$ python3 -q
>>> import numpy as np
>>> from numpy import linalg as LA
>>> np.set_printoptions(precision=3, suppress=True, linewidth=200, sign=" ")
>>> def rd(a):
...     return np.round(a, 3) + 0
... 
>>> A2 = np.array([[-1.4], [1.3], [0.2], [-1.9], [1.8], [1.2], [-0.1], [0.9]])
>>> C = np.array([[1.0, -1.7, 0.4, 1.0, -0.9]])
>>> W0 = A2 @ C
>>> rd(W0)
array([[-1.4 ,  2.38, -0.56, -1.4 ,  1.26],
       [ 1.3 , -2.21,  0.52,  1.3 , -1.17],
       [ 0.2 , -0.34,  0.08,  0.2 , -0.18],
       [-1.9 ,  3.23, -0.76, -1.9 ,  1.71],
       [ 1.8 , -3.06,  0.72,  1.8 , -1.62],
       [ 1.2 , -2.04,  0.48,  1.2 , -1.08],
       [-0.1 ,  0.17, -0.04, -0.1 ,  0.09],
       [ 0.9 , -1.53,  0.36,  0.9 , -0.81]])
>>> LA.cond(W0) > 100
np.True_
>>> np.argsort(-LA.norm(W0, axis=0).round(6), kind="stable")[:3]
array([ 1,  0,  3])
>>> rd(LA.norm(W0, 2) / LA.norm(W0))
np.float64(1.0)
>>> W0 @ W0
Traceback (most recent call last):
  File "<python-input-11>", line 1, in <module>
    W0 @ W0
    ~~~^~~~
ValueError: matmul: Input operand 1 has a mismatch in its core dimension 0, with gufunc signature (n?,k),(k,m?)->(n?,m?) (size 8 is different from 5)
>>> G = W0.T @ W0
>>> rd(G)
array([[ 12.8  , -21.76 ,   5.12 ,  12.8  , -11.52 ],
       [-21.76 ,  36.992,  -8.704, -21.76 ,  19.584],
       [  5.12 ,  -8.704,   2.048,   5.12 ,  -4.608],
       [ 12.8  , -21.76 ,   5.12 ,  12.8  , -11.52 ],
       [-11.52 ,  19.584,  -4.608, -11.52 ,  10.368]])
>>> np.trace(G), (W0 ** 2).sum()
(np.float64(75.008), np.float64(75.008))
>>> (W0 @ W0.T).shape
(8, 8)
>>> rd(LA.eigvalsh(G)[::-1])
array([ 75.008,   0.   ,   0.   ,   0.   ,   0.   ])
>>> LA.matrix_rank(G)
np.int64(1)
>>> r = LA.matrix_rank(W0)
>>> r
np.int64(1)
>>> ns = LA.svd(W0)[2][r:].T
>>> print(ns.shape)
(5, 4)
>>> [int(LA.matrix_rank(W0[:i])) for i in range(1, len(W0) + 1)]
[1, 1, 1, 1, 1, 1, 1, 1]
>>> E = np.load("case11.npy")
>>> E
array([[ 1.   ,  0.5  ,  0.25 ,  0.125,  0.062,  0.031,  0.016],
       [ 0.5  ,  1.   ,  0.5  ,  0.25 ,  0.125,  0.062,  0.031],
       [ 0.25 ,  0.5  ,  1.   ,  0.5  ,  0.25 ,  0.125,  0.062],
       [ 0.125,  0.25 ,  0.5  ,  1.   ,  0.5  ,  0.25 ,  0.125],
       [ 0.062,  0.125,  0.25 ,  0.5  ,  1.   ,  0.5  ,  0.25 ],
       [ 0.031,  0.062,  0.125,  0.25 ,  0.5  ,  1.   ,  0.5  ],
       [ 0.016,  0.031,  0.062,  0.125,  0.25 ,  0.5  ,  1.   ]])
>>> L = LA.cholesky(E)
>>> rd(np.diag(L) ** 2)
array([ 1.  ,  0.75,  0.75,  0.75,  0.75,  0.75,  0.75])
>>> rd(L)
array([[ 1.   ,  0.   ,  0.   ,  0.   ,  0.   ,  0.   ,  0.   ],
       [ 0.5  ,  0.866,  0.   ,  0.   ,  0.   ,  0.   ,  0.   ],
       [ 0.25 ,  0.433,  0.866,  0.   ,  0.   ,  0.   ,  0.   ],
       [ 0.125,  0.217,  0.433,  0.866,  0.   ,  0.   ,  0.   ],
       [ 0.062,  0.109,  0.217,  0.433,  0.866,  0.   ,  0.   ],
       [ 0.031,  0.054,  0.109,  0.217,  0.433,  0.866,  0.   ],
       [ 0.016,  0.027,  0.054,  0.109,  0.217,  0.433,  0.866]])
>>> rng = np.random.default_rng(6645)
>>> A2 = E + rng.integers(-2, 3, (7, 2)) @ rng.integers(-2, 3, (2, 7))
>>> A2
array([[-4.   ,  1.5  , -2.75 , -1.875,  0.062,  5.031,  0.016],
       [ 1.5  ,  0.   , -0.5  ,  0.25 , -1.875, -0.938, -1.969],
       [ 5.25 , -0.5  ,  4.   ,  2.5  ,  0.25 , -4.875,  0.062],
       [ 6.125, -1.75 ,  2.5  ,  3.   , -1.5  , -5.75 , -1.875],
       [-0.938, -0.875, -2.75 , -0.5  , -2.   ,  1.5  , -2.75 ],
       [ 5.031, -0.938,  3.125,  2.25 ,  0.5  , -4.   ,  0.5  ],
       [-4.984,  1.031, -2.938, -1.875,  0.25 ,  5.5  ,  1.   ]])
>>> rd(LA.svd(A2 - E, compute_uv=False))
array([ 18.593,   6.731,   0.   ,   0.   ,   0.   ,   0.   ,   0.   ])
>>> feats = np.load("w.npy")
>>> rd(feats)
array([[ 0.926,  0.129, -0.036,  0.087, -0.078,  0.04 , -0.095, -0.036, -0.126,  0.078, -0.028, -0.048],
       [ 0.129,  0.776,  0.063, -0.151,  0.136, -0.069,  0.166,  0.063,  0.219, -0.135,  0.048,  0.083],
       [-0.036,  0.063,  0.982,  0.043, -0.039,  0.019, -0.047, -0.018, -0.062,  0.038, -0.014, -0.024],
       [ 0.087, -0.151,  0.043,  0.898,  0.092, -0.046,  0.112,  0.043,  0.148, -0.091,  0.032,  0.056],
       [-0.078,  0.136, -0.039,  0.092,  0.917,  0.042, -0.101, -0.038, -0.133,  0.082, -0.029, -0.051],
       [ 0.04 , -0.069,  0.019, -0.046,  0.042,  0.979,  0.051,  0.019,  0.067, -0.042,  0.015,  0.026],
       [-0.095,  0.166, -0.047,  0.112, -0.101,  0.051,  0.878, -0.047, -0.162,  0.1  , -0.035, -0.062],
       [-0.036,  0.063, -0.018,  0.043, -0.038,  0.019, -0.047,  0.982, -0.062,  0.038, -0.014, -0.023],
       [-0.126,  0.219, -0.062,  0.148, -0.133,  0.067, -0.162, -0.062,  0.785,  0.133, -0.047, -0.082],
       [ 0.078, -0.135,  0.038, -0.091,  0.082, -0.042,  0.1  ,  0.038,  0.133,  0.918,  0.029,  0.05 ],
       [-0.028,  0.048, -0.014,  0.032, -0.029,  0.015, -0.035, -0.014, -0.047,  0.029,  0.99 , -0.018],
       [-0.048,  0.083, -0.024,  0.056, -0.051,  0.026, -0.062, -0.023, -0.082,  0.05 , -0.018,  0.969]])
>>> def softmax(z):
...     e = np.exp(z - z.max(axis=-1, keepdims=True))
...     return e / e.sum(axis=-1, keepdims=True)
... 
>>> rd(softmax(feats[5]))
array([ 0.075,  0.068,  0.074,  0.069,  0.076,  0.193,  0.076,  0.074,  0.078,  0.07 ,  0.074,  0.074])
>>> rd(softmax(feats[5] + 2))
array([ 0.075,  0.068,  0.074,  0.069,  0.076,  0.193,  0.076,  0.074,  0.078,  0.07 ,  0.074,  0.074])
>>> att = feats @ feats.T / np.sqrt(12)
>>> softmax(att).round(6).argmax(axis=1)
array([  0,   1,   2,   3,   4,   5,   6,   7,   8,   9,  10,  11])
>>> vec = np.array([2, 0, 5, 5, 1, 1, 5, 1, 1, 3, 0, 2])
>>> LA.norm(feats @ vec) <= LA.norm(feats, 2) * LA.norm(vec) + 1e-9
np.True_
>>> rd(feats @ np.ones(12))
array([ 0.811,  1.328,  0.907,  1.222,  0.8  ,  1.101,  0.757,  0.907,  0.679,  1.198,  0.93 ,  0.878])
>>> rd(np.einsum("ij,j->i", feats, vec))
array([ 1.565,  0.757,  4.786,  5.511,  0.54 ,  1.232,  4.441,  0.786,  0.259,  3.457, -0.162,  1.719])
>>> rd(feats @ np.eye(12)[3])
array([ 0.087, -0.151,  0.043,  0.898,  0.092, -0.046,  0.112,  0.043,  0.148, -0.091,  0.032,  0.056])
>>> vals, evecs = LA.eigh(feats)
>>> np.unique(vals.round(6) + 0, return_counts=True)[1]
array([  1,  11])
>>> rd(LA.eigvalsh(feats @ feats))
array([ 0.,  1.,  1.,  1.,  1.,  1.,  1.,  1.,  1.,  1.,  1.,  1.])
>>> rd(LA.eigvalsh(feats + 3 * np.eye(12)))
array([ 3.,  4.,  4.,  4.,  4.,  4.,  4.,  4.,  4.,  4.,  4.,  4.])
>>> print(rd(evecs.T @ feats @ evecs))
[[ 0.  0.  0.  0.  0.  0.  0.  0.  0.  0.  0.  0.]
 [ 0.  1.  0.  0.  0.  0.  0.  0.  0.  0.  0.  0.]
 [ 0.  0.  1.  0.  0.  0.  0.  0.  0.  0.  0.  0.]
 [ 0.  0.  0.  1.  0.  0.  0.  0.  0.  0.  0.  0.]
 [ 0.  0.  0.  0.  1.  0.  0.  0.  0.  0.  0.  0.]
 [ 0.  0.  0.  0.  0.  1.  0.  0.  0.  0.  0.  0.]
 [ 0.  0.  0.  0.  0.  0.  1.  0.  0.  0.  0.  0.]
 [ 0.  0.  0.  0.  0.  0.  0.  1.  0.  0.  0.  0.]
 [ 0.  0.  0.  0.  0.  0.  0.  0.  1.  0.  0.  0.]
 [ 0.  0.  0.  0.  0.  0.  0.  0.  0.  1.  0.  0.]
 [ 0.  0.  0.  0.  0.  0.  0.  0.  0.  0.  1.  0.]
 [ 0.  0.  0.  0.  0.  0.  0.  0.  0.  0.  0.  1.]]
>>> (vals > 1e-8).sum(), (vals < -1e-8).sum()
(np.int64(11), np.int64(0))
>>> print(rd(LA.svd(feats, compute_uv=False)))
[ 1.  1.  1.  1.  1.  1.  1.  1.  1.  1.  1.  0.]
>>> rd(vals.sum()), np.trace(feats)
(np.float64(11.0), np.float64(11.0))
>>> rd(feats.sum(axis=1))
array([ 0.811,  1.328,  0.907,  1.222,  0.8  ,  1.101,  0.757,  0.907,  0.679,  1.198,  0.93 ,  0.878])
>>> print(rd(feats.mean(axis=0)))
[ 0.068  0.111  0.076  0.102  0.067  0.092  0.063  0.076  0.057  0.1    0.077  0.073]
>>> print(rd(np.abs(feats).max()))
0.99
>>> np.unravel_index(np.abs(feats).argmax(), feats.shape)
(np.int64(10), np.int64(10))
>>> np.count_nonzero(feats)
np.int64(144)
>>> feats[:, 12]
Traceback (most recent call last):
  File "<python-input-57>", line 1, in <module>
    feats[:, 12]
    ~~~~~^^^^^^^
IndexError: index 12 is out of bounds for axis 1 with size 12
>>> arr = np.array([[0.0, 3.0, 2.0, 1.0],
...     [-5.0, 10.0, 4.0, -1.0],
...     [4.0, -4.0, 1.0, 0.0],
...     [-1.0, 3.0, 2.0, 2.0]])
>>> idx = rng.permutation(4)
>>> idx
array([ 1,  3,  2,  0])
>>> A2 = arr[idx][:, idx]
>>> np.diag(A2)
array([ 10.,   2.,   1.,   0.])
>>> np.allclose(A2, arr)
False
>>> Uu, sig, Vt = LA.svd(arr, full_matrices=False)
>>> np.abs(Uu[:, 0]).round(6).argmax()
np.int64(1)
>>> np.allclose(Uu * sig @ Vt, arr)
True
>>> rd(Uu.T @ Uu)
array([[ 1.,  0.,  0.,  0.],
       [ 0.,  1.,  0.,  0.],
       [ 0.,  0.,  1.,  0.],
       [ 0.,  0.,  0.,  1.]])
>>> rd(np.cumsum(sig ** 2) / np.sum(sig ** 2))
array([ 0.903,  0.976,  0.999,  1.   ])
>>> Uu.shape, sig.shape, Vt.shape
((4, 4), (4,), (4, 4))
>>> rd(Vt @ Vt.T)
array([[ 1.,  0.,  0.,  0.],
       [ 0.,  1.,  0.,  0.],
       [ 0.,  0.,  1.,  0.],
       [ 0.,  0.,  0.,  1.]])
>>> u = np.array([-1, -1, 1, 2])
>>> A2 = arr + np.outer(u, np.eye(4)[1])
>>> LA.matrix_rank(A2 - arr)
np.int64(1)
>>> A2
array([[ 0.,  2.,  2.,  1.],
       [-5.,  9.,  4., -1.],
       [ 4., -3.,  1.,  0.],
       [-1.,  5.,  2.,  2.]])
